$ ipython --no-banner

In [1]: import numpy as np

In [2]: import numpy.linalg as la

In [3]: np.set_printoptions(precision=3, suppress=True, linewidth=140, sign=" ")

In [4]: def rnd(a):
   ...:     return np.round(a, 3) + 0
   ...: 

In [5]: E = np.array([[-2, -1, 0, 1, 2, 3], [4, 5, 6, 7, 8, 9], [10, 11, 12, 13, 14, 15]])

In [6]: # rank 2

In [7]: def softmax(z):
   ...:     e = np.exp(z - z.max(axis=-1, keepdims=True))
   ...:     return e / e.sum(axis=-1, keepdims=True)
   ...: 

In [8]: rnd(softmax(E[0] + 5))
Out[8]: array([ 0.004,  0.012,  0.032,  0.086,  0.233,  0.634])

In [9]: S = E @ E.T / np.sqrt(6)

In [10]: rnd(softmax(S)[0] @ E)
Out[10]: array([  9.996,  10.996,  11.996,  12.996,  13.996,  14.996])

In [11]: rnd(softmax(S))
Out[11]: 
array([[ 0.   ,  0.001,  0.999],
       [ 0.   ,  0.   ,  1.   ],
       [ 0.   ,  0.   ,  1.   ]])

In [12]: rnd(softmax(S + np.triu(np.full(S.shape, -np.inf), 1)))
Out[12]: 
array([[ 1.,  0.,  0.],
       [ 0.,  1.,  0.],
       [ 0.,  0.,  1.]])

In [13]: A = np.load("a.npy")

In [14]: rnd(A)
Out[14]: 
array([[ 1.   ,  0.   ,  0.   ,  0.   ,  0.   ,  0.   ],
       [ 0.   ,  0.866,  0.5  ,  0.   ,  0.   ,  0.   ],
       [ 0.   , -0.5  ,  0.866,  0.   ,  0.   ,  0.   ],
       [ 0.   ,  0.   ,  0.   ,  1.   ,  0.   ,  0.   ],
       [ 0.   ,  0.   ,  0.   ,  0.   ,  1.   ,  0.   ],
       [ 0.   ,  0.   ,  0.   ,  0.   ,  0.   ,  1.   ]])

In [15]: # orthonormal columns

In [16]: rnd(A @ A.T)
Out[16]: 
array([[ 1.,  0.,  0.,  0.,  0.,  0.],
       [ 0.,  1.,  0.,  0.,  0.,  0.],
       [ 0.,  0.,  1.,  0.,  0.,  0.],
       [ 0.,  0.,  0.,  1.,  0.,  0.],
       [ 0.,  0.,  0.,  0.,  1.,  0.],
       [ 0.,  0.,  0.,  0.,  0.,  1.]])

In [17]: A[:, 1] @ A[:, 4]
Out[17]: np.float64(0.0)

In [18]: rnd(la.svd(A, compute_uv=False))
Out[18]: array([ 1.,  1.,  1.,  1.,  1.,  1.])

In [19]: rnd(la.norm(A, axis=0))
Out[19]: array([ 1.,  1.,  1.,  1.,  1.,  1.])

In [20]: W0 = np.load("dump.npy")

In [21]: W0
Out[21]: 
array([[ -6.,   2.,  -7.,   3.],
       [  0.,  -2.,   4.,   0.],
       [  0.,  -2.,   4.,   0.],
       [-18.,   2., -13.,   9.]])

In [22]: Uu, sig, Vt = la.svd(W0)

In [23]: V = Vt[:(sig > 1e-8).sum()]

In [24]: rng = np.random.default_rng(37223)

In [25]: x0 = W0[1] + 3 * W0[3] + rng.integers(2) * np.eye(4)[1]

In [26]: x0
Out[26]: array([-54.,   5., -35.,  27.])

In [27]: rnd(V.T @ V)
Out[27]: 
array([[ 0.769,  0.154,  0.077, -0.385],
       [ 0.154,  0.231, -0.385, -0.077],
       [ 0.077, -0.385,  0.808, -0.038],
       [-0.385, -0.077, -0.038,  0.192]])

In [28]: np.einsum("ij,ji->", W0, W0)
Out[28]: np.float64(13.0)

In [29]: rnd(la.eigvals(W0).sum().real)
Out[29]: np.float64(5.0)

In [30]: np.einsum("ii->", W0)
Out[30]: np.float64(5.0)

In [31]: K = np.loadtxt("arr.csv", delimiter=",")

In [32]: K
Out[32]: 
array([[ 0.754, -0.02 ,  1.371],
       [ 0.36 ,  7.477,  1.021],
       [-3.182, -4.289, -8.083],
       [ 0.711,  0.238,  5.895],
       [-2.881, -2.023,  3.234],
       [10.644, -8.618, -6.142],
       [-0.134, -1.96 , -2.451],
       [-7.257,  0.71 , -3.642],
       [ 6.967, -3.968,  7.676],
       [-1.27 , -2.735,  4.268],
       [ 5.896, -2.42 , -2.414],
       [ 0.555,  3.432,  1.828],
       [-8.623, -1.456,  5.321],
       [-0.379, -3.63 , -7.092],
       [-0.54 ,  2.418,  4.472],
       [ 7.644,  4.418,  9.034],
       [ 4.328,  0.531, -2.83 ],
       [ 4.823, -4.663,  2.183],
       [ 5.33 ,  0.718, -3.811],
       [-2.758, -0.838, -0.375],
       [-6.425, -1.171, -4.575],
       [ 5.139,  4.83 , -0.33 ],
       [-0.7  ,  0.961, -4.051],
       [ 7.694,  2.173, -0.153],
       [-6.918,  4.785, -6.022],
       [ 1.288, -1.042,  0.417],
       [-2.266, -0.989, -2.335]])

In [33]: W2 = K[[22, 10]].astype(float)

In [34]: for _ in range(4):
    ...:     idx = la.norm(K[:, None] - W2, axis=-1).argmin(axis=1)
    ...:     W2 = np.array([K[idx == j].mean(axis=0) for j in range(2)])
    ...: 

In [35]: idx
Out[35]: array([ 0,  0,  0,  0,  0,  1,  0,  0,  1,  0,  1,  0,  0,  0,  0,  1,  1,  1,  1,  0,  0,  1,  0,  1,  0,  0,  0])

In [36]: np.bincount(idx)
Out[36]: array([ 18,   9])

In [37]: rnd(W2[1] - W2[0])
Out[37]: array([ 8.7  , -0.77 ,  0.957])

In [38]: rnd(W2)
Out[38]: 
array([[-2.204, -0.007, -0.6  ],
       [ 6.496, -0.778,  0.357]])
